>>> import numpy as np
>>> np.set_printoptions(precision=2, suppress=True, linewidth=120, floatmode="fixed")
>>> def rnd(a):
...     return np.round(a, 2) + 0
... 
>>> feats = np.loadtxt("block3.csv", delimiter=",")
>>> print(rnd(feats))
[[-1.38  0.59  1.32  0.04]
 [-0.42 -0.37 -0.20 -1.91]
 [ 0.00  1.81 -0.80 -0.27]
 [-1.38 -0.48 -1.26  0.53]]
>>> print(rnd((feats + feats.T) / 2))
[[-1.38  0.09  0.66 -0.67]
 [ 0.09 -0.37  0.80 -1.19]
 [ 0.66  0.80 -0.80 -0.76]
 [-0.67 -1.19 -0.76  0.53]]
>>> print(rnd(np.sort(np.abs(np.linalg.eigvals(feats)))))
[2.00 2.00 2.00 2.00]
>>> print(rnd(np.trace(feats)))
-2.03
>>> print(rnd(np.abs(np.linalg.eigvals(feats)).max()))
2.0
>>> F = np.load("case1.npy")
>>> print(F)
[[0 3 6 0]
 [0 2 4 0]
 [0 1 2 0]]
>>> rng = np.random.default_rng(539)
>>> out = F + rng.integers(-2, 3, (3, 1)) @ rng.integers(-2, 3, (1, 4))
>>> print(out)
[[ 0  2  5  2]
 [ 0  0  2  4]
 [ 0  2  3 -2]]
>>> print(rnd(np.linalg.svd(out - F, compute_uv=False)))
[6.00 0.00 0.00]
>>> print(out - F)
[[ 0 -1 -1  2]
 [ 0 -2 -2  4]
 [ 0  1  1 -2]]
>>> r = np.linalg.matrix_rank(out)
>>> print(r)
2
>>> null = np.linalg.svd(out)[2][r:].T
>>> print(null.shape)
(4, 2)
>>> print([int(np.linalg.matrix_rank(out[:i])) for i in range(1, len(out) + 1)])
[1, 2, 2]
>>> print(rnd(out @ null))
[[0.00 0.00]
 [0.00 0.00]
 [0.00 0.00]]
>>> print(np.allclose(out @ null, 0))
True
>>> print([int(np.linalg.matrix_rank(np.delete(out, i, axis=0))) for i in range(3)])
[2, 2, 2]
>>> print(np.linalg.matrix_rank(out.T @ out), np.linalg.matrix_rank(out @ out.T))
2 2
>>> left, sig, Vh = np.linalg.svd(F)
>>> print(rnd(sig))
[8.37 0.00 0.00]
>>> out = left[:, :1] @ np.diag(sig[:1]) @ Vh[:1]
>>> print(np.linalg.matrix_rank(out))
1
>>> K = np.loadtxt("w.csv", delimiter=",")
>>> print(K)
[[ -2.11 -18.64 -15.68]
 [ 19.99 -29.96   7.06]
 [  1.77 -20.90 -14.38]
 [ 20.77 -31.96   8.23]
 [ 21.85 -27.72   7.12]
 [  2.31 -19.24 -14.18]
 [ 20.52 -29.95   6.88]
 [ -1.95 -20.50 -14.71]
 [ 20.42 -30.32   6.05]
 [ 21.83 -31.20   5.75]
 [ 21.49 -29.75   6.63]
 [ -1.25 -19.26 -13.40]
 [ 22.80 -31.79   6.26]
 [  0.55 -20.32 -12.51]
 [ 21.14 -31.20   7.34]
 [  0.52 -19.46 -13.91]
 [ 21.19 -30.41   7.33]]
>>> Xs = K - K.mean(axis=0)
>>> vecs = np.linalg.svd(Xs)[2][:2]
>>> out = Xs - Xs @ vecs.T @ vecs
>>> print(rnd(out.std(axis=0)))
[0.29 0.62 0.61]
>>> print(rnd((Xs @ vecs.T).std(axis=0)))
[15.64  1.00]
>>> print(rnd(np.linalg.norm(out) / np.linalg.norm(Xs)))
0.06
>>> print(np.linalg.norm(out, axis=1).round(6).argmax())
12
>>> print(rnd(np.diag(vecs.T @ vecs)))
[0.90 0.55 0.56]
>>> left, sig, Vh = np.linalg.svd(K)
>>> print(np.argmax(sig[:-1] / (sig[1:] + 1e-6)) + 1)
2
>>> print(rnd(sig))
[125.60  51.11   4.07]
>>> out = left[:, :2] @ np.diag(sig[:2]) @ Vh[:2]
>>> print(np.linalg.matrix_rank(out))
2
>>> print(rnd(np.linalg.norm(K - out, 2)), rnd(sig[2]))
4.07 4.07
>>> print(rnd(np.linalg.norm(K - out) / np.linalg.norm(K)))
0.03
>>> out = K / np.linalg.norm(K, axis=1, keepdims=True)
>>> G = out @ out.T
>>> print(np.argwhere(np.triu(np.abs(G) > 0.95, 1)))
[[ 0  2]
 [ 0  5]
 [ 0  7]
 [ 0 11]
 [ 0 13]
 [ 0 15]
 [ 1  3]
 [ 1  4]
 [ 1  6]
 [ 1  8]
 [ 1  9]
 [ 1 10]
 [ 1 12]
 [ 1 14]
 [ 1 16]
 [ 2  5]
 [ 2  7]
 [ 2 11]
 [ 2 13]
 [ 2 15]
 [ 3  4]
 [ 3  6]
 [ 3  8]
 [ 3  9]
 [ 3 10]
 [ 3 12]
 [ 3 14]
 [ 3 16]
 [ 4  6]
 [ 4  8]
 [ 4  9]
 [ 4 10]
 [ 4 12]
 [ 4 14]
 [ 4 16]
 [ 5  7]
 [ 5 11]
 [ 5 13]
 [ 5 15]
 [ 6  8]
 [ 6  9]
 [ 6 10]
 [ 6 12]
 [ 6 14]
 [ 6 16]
 [ 7 11]
 [ 7 13]
 [ 7 15]
 [ 8  9]
 [ 8 10]
 [ 8 12]
 [ 8 14]
 [ 8 16]
 [ 9 10]
 [ 9 12]
 [ 9 14]
 [ 9 16]
 [10 12]
 [10 14]
 [10 16]
 [11 13]
 [11 15]
 [12 14]
 [12 16]
 [13 15]
 [14 16]]
>>> print((G - 2 * np.eye(17)).round(6).argmax(axis=1))
[ 7 14  5  1 10  2 14 11  9 12 12  7  9 15  1  2  6]
>>> print(rnd(G[13]))
[0.98 0.61 1.00 0.60 0.57 0.99 0.61 0.99 0.62 0.62 0.60 1.00 0.61 1.00 0.60 1.00 0.60]
>>> G = np.cov(K, rowvar=False)
>>> print(rnd(np.polyfit(K[:, 1], K[:, 0], 1)))
[ -1.92 -37.64]
>>> print(rnd(np.corrcoef(K[:, 1], K[:, 0])[0, 1]))
-0.98
>>> print(rnd(G))
[[117.48 -58.47 114.69]
 [-58.47  30.38 -57.68]
 [114.69 -57.68 113.89]]
>>> X = np.load("mat.npy")
>>> print(X)
[[ 0  0  0 -3]
 [ 0  0  1  0]
 [ 0  0  0  0]
 [ 2  0  0  0]]
>>> left, sig, Vh = np.linalg.svd(X)
>>> vecs = Vh[:(sig > 1e-8).sum()]
>>> x0 = X[0] + -2 * X[1] + rng.integers(2) * np.eye(4)[0]
>>> print(x0)
[ 0.00  0.00 -2.00 -3.00]
>>> print(np.diag(vecs.T @ vecs))
[1.00 0.00 1.00 1.00]
>>> print(rnd(np.linalg.det(X)))
0.0
>>> print(np.trace(X))
0
>>> M, _ = np.linalg.qr(np.array([[0.0, -1.4, -0.2], [-0.8, -0.9, 0.5], [0.6, 0.8, 0.1]]))
>>> print(rnd(M))
[[ 0.00 -1.00  0.07]
 [ 0.80  0.04  0.60]
 [-0.60  0.06  0.80]]
>>> # orthonormal columns
>>> x0 = np.array([-3, -3, 1])
>>> print(rnd(np.linalg.det(M)))
1.0
>>> print(rnd(np.sort(np.abs(np.degrees(np.angle(np.linalg.eigvals(M)))))))
[ 0.00 94.57 94.57]
>>> labels = rng.permutation(3)
>>> print(labels)
[2 0 1]
>>> out = M[labels][:, labels]
>>> print(np.allclose(out, M))
False
>>> print(rnd(np.linalg.det(out)), rnd(np.linalg.det(M[labels])))
1.0 1.0
>>> arr = np.load("a.npy")
>>> print(arr)
[[  5.97   6.83  -2.04]
 [ 17.79 -11.68   0.61]
 [ -1.84  14.25   0.30]
 [-14.58   7.39   0.20]
 [  7.64 -12.22   1.92]
 [ -3.01   4.34   0.37]
 [-16.40 -16.08   2.87]
 [  5.31  -5.58  -3.89]
 [ -8.92  15.65  -4.17]
 [ 26.48   9.39  -8.54]
 [  9.71   6.58  -8.06]
 [-10.96   0.86   5.61]
 [ 18.12   2.46   3.00]
 [ 14.08   7.02   1.95]
 [ 12.85  19.42  -3.98]]
>>> labels = rng.permutation(3)
>>> out = arr[:, labels] * rng.choice([-1, 1], 3)
>>> print(out)
[[  5.97   6.83  -2.04]
 [ 17.79 -11.68   0.61]
 [ -1.84  14.25   0.30]
 [-14.58   7.39   0.20]
 [  7.64 -12.22   1.92]
 [ -3.01   4.34   0.37]
 [-16.40 -16.08   2.87]
 [  5.31  -5.58  -3.89]
 [ -8.92  15.65  -4.17]
 [ 26.48   9.39  -8.54]
 [  9.71   6.58  -8.06]
 [-10.96   0.86   5.61]
 [ 18.12   2.46   3.00]
 [ 14.08   7.02   1.95]
 [ 12.85  19.42  -3.98]]
>>> left, _, Vh = np.linalg.svd(arr.T @ out)
>>> print(labels)
[0 1 2]
>>> print(rnd(left @ Vh))
[[1.00 0.00 0.00]
 [0.00 1.00 0.00]
 [0.00 0.00 1.00]]
>>> print(rnd(np.linalg.lstsq(arr, out)[0]))
[[1.00 0.00 0.00]
 [0.00 1.00 0.00]
 [0.00 0.00 1.00]]
>>> print(np.abs(arr).max())
26.48
>>> print(rnd(arr.mean(axis=0)))
[ 4.15  3.24 -0.92]
>>> print(rnd(arr.sum(axis=0)))
[ 62.24  48.63 -13.85]
>>> print(np.linalg.matrix_rank(arr))
3
>>> print(rnd(np.linalg.norm(arr)))
67.64
>>> print(np.unravel_index(np.abs(arr).argmax(), arr.shape))
(np.int64(9), np.int64(0))
>>> A = np.array([[0, -1, -3, -3], [5, -3, -1, -2]])
>>> print(A)
[[ 0 -1 -3 -3]
 [ 5 -3 -1 -2]]
>>> out = np.array([[1, 2], [1, 1], [2, 3], [1, 1]])
>>> print(out.T @ A.T)
[[-10  -2]
 [-13   2]]
>>> print(np.einsum("ik,kj->ji", A, out))
[[-10  -2]
 [-13   2]]
>>> print(A @ out)
[[-10 -13]
 [ -2   2]]
>>> print(np.vstack([A, out.T]).shape)
(4, 4)
>>> print(np.linalg.matrix_rank(A @ out))
2
>>> print(np.einsum("ik,kj->ij", A, out))
[[-10 -13]
 [ -2   2]]
>>> print(np.linalg.matrix_rank(np.vstack([A, out.T])))
4
>>> print(rnd(np.linalg.norm(A, axis=0)))
[5.00 3.16 3.16 3.61]
>>> print(rnd(np.linalg.norm(A[1], 1)), rnd(np.linalg.norm(A[1], np.inf)))
11.0 5.0
>>> print(rnd(np.linalg.norm(A[1] - A[0])))
5.83
>>> W1 = np.array([[3, 3, 3], [1, 1, 1], [0, 1, 1], [3, 0, 3]])
>>> b = np.array([2, 0, 2])
>>> hid = np.maximum(A @ W1 + b, 0)
>>> print((hid > 0).astype(int))
[[0 0 0]
 [1 1 1]]
>>> print(np.linalg.matrix_rank(hid))
1
>>> print((hid > 0).mean(axis=0))
[0.50 0.50 0.50]
>>> print(hid)
[[ 0  0  0]
 [ 8 11  7]]
>>> Z = np.array([[1, 2, 2], [2, 2, 2], [0, 2, 1]])
>>> print(hid @ Z)
[[ 0  0  0]
 [30 52 45]]
>>> print(W1 @ Z)
[[ 9 18 15]
 [ 3  6  5]
 [ 2  4  3]
 [ 3 12  9]]
>>> print((hid @ Z).round(6).argmax(axis=1))
[0 1]
>>> J = np.load("run8.npy")
>>> print(J)
[[-1  0  1  2]
 [ 3  4  5  6]
 [ 7  8  9 10]
 [11 12 13 14]]
>>> out = J / np.sqrt((J ** 2).mean(axis=1, keepdims=True))
>>> print(rnd(out[3]))
[0.88 0.96 1.04 1.12]
>>> print(rnd(np.linalg.norm(out, axis=1)))
[2.00 2.00 2.00 2.00]
>>> print(np.linalg.matrix_rank(out) == np.linalg.matrix_rank(J))
True
